% python3 -q
>>> import numpy as np
>>> np.set_printoptions(precision=4, suppress=True, linewidth=200, legacy="1.25")
>>> m1 = np.abs(np.array([[5, 2, -3, 1, 1, -2, -4, -1, -5],
...     [-5, -3, -3, 3, -5, 0, -3, 4, -2],
...     [4, -3, 2, 1, 5, 5, -4, -3, -5],
...     [2, 5, 0, 3, -2, 3, -4, 1, 2],
...     [2, -4, -1, -3, -1, 5, -1, -4, 2],
...     [5, -4, -1, 2, 4, -4, -1, -5, -4],
...     [5, -3, -3, -4, -3, -1, 0, -4, 3],
...     [4, 4, -3, -4, 0, -2, -2, 5, 0],
...     [5, -4, 2, -5, -2, 0, -4, 5, 3]])) + np.eye(9)
>>> m1 = m1 / m1.sum(axis=1, keepdims=True)
>>> print(m1)
[[0.24   0.08   0.12   0.04   0.04   0.08   0.16   0.04   0.2   ]
 [0.1724 0.1379 0.1034 0.1034 0.1724 0.     0.1034 0.1379 0.069 ]
 [0.1212 0.0909 0.0909 0.0303 0.1515 0.1515 0.1212 0.0909 0.1515]
 [0.087  0.2174 0.     0.1739 0.087  0.1304 0.1739 0.0435 0.087 ]
 [0.0833 0.1667 0.0417 0.125  0.0833 0.2083 0.0417 0.1667 0.0833]
 [0.1613 0.129  0.0323 0.0645 0.129  0.1613 0.0323 0.1613 0.129 ]
 [0.1852 0.1111 0.1111 0.1481 0.1111 0.037  0.037  0.1481 0.1111]
 [0.16   0.16   0.12   0.16   0.     0.08   0.08   0.24   0.    ]
 [0.1613 0.129  0.0645 0.1613 0.0645 0.     0.129  0.1613 0.129 ]]
>>> print(np.sort(np.abs(np.linalg.eigvals(m1)))[::-1])
[1.     0.162  0.162  0.134  0.134  0.0967 0.0967 0.0386 0.0386]
>>> print(m1 @ np.ones(9))
[1. 1. 1. 1. 1. 1. 1. 1. 1.]
>>> print(np.linalg.matrix_power(m1, 100))
[[0.1592 0.1347 0.0807 0.112  0.0884 0.086  0.103  0.1293 0.1068]
 [0.1592 0.1347 0.0807 0.112  0.0884 0.086  0.103  0.1293 0.1068]
 [0.1592 0.1347 0.0807 0.112  0.0884 0.086  0.103  0.1293 0.1068]
 [0.1592 0.1347 0.0807 0.112  0.0884 0.086  0.103  0.1293 0.1068]
 [0.1592 0.1347 0.0807 0.112  0.0884 0.086  0.103  0.1293 0.1068]
 [0.1592 0.1347 0.0807 0.112  0.0884 0.086  0.103  0.1293 0.1068]
 [0.1592 0.1347 0.0807 0.112  0.0884 0.086  0.103  0.1293 0.1068]
 [0.1592 0.1347 0.0807 0.112  0.0884 0.086  0.103  0.1293 0.1068]
 [0.1592 0.1347 0.0807 0.112  0.0884 0.086  0.103  0.1293 0.1068]]
>>> p = np.eye(9)[4]
>>> for _ in range(5):
...     p = p @ m1
...     print(p.round(4))
... 
[0.0833 0.1667 0.0417 0.125  0.0833 0.2083 0.0417 0.1667 0.0833]
[0.153  0.1434 0.0712 0.1137 0.0931 0.0951 0.0932 0.1426 0.0946]
[0.1584 0.1364 0.0802 0.1125 0.088  0.0875 0.1017 0.1315 0.1038]
[0.1591 0.1349 0.0807 0.1119 0.0884 0.0862 0.1029 0.1295 0.1063]
[0.1592 0.1347 0.0807 0.112  0.0884 0.086  0.103  0.1293 0.1067]
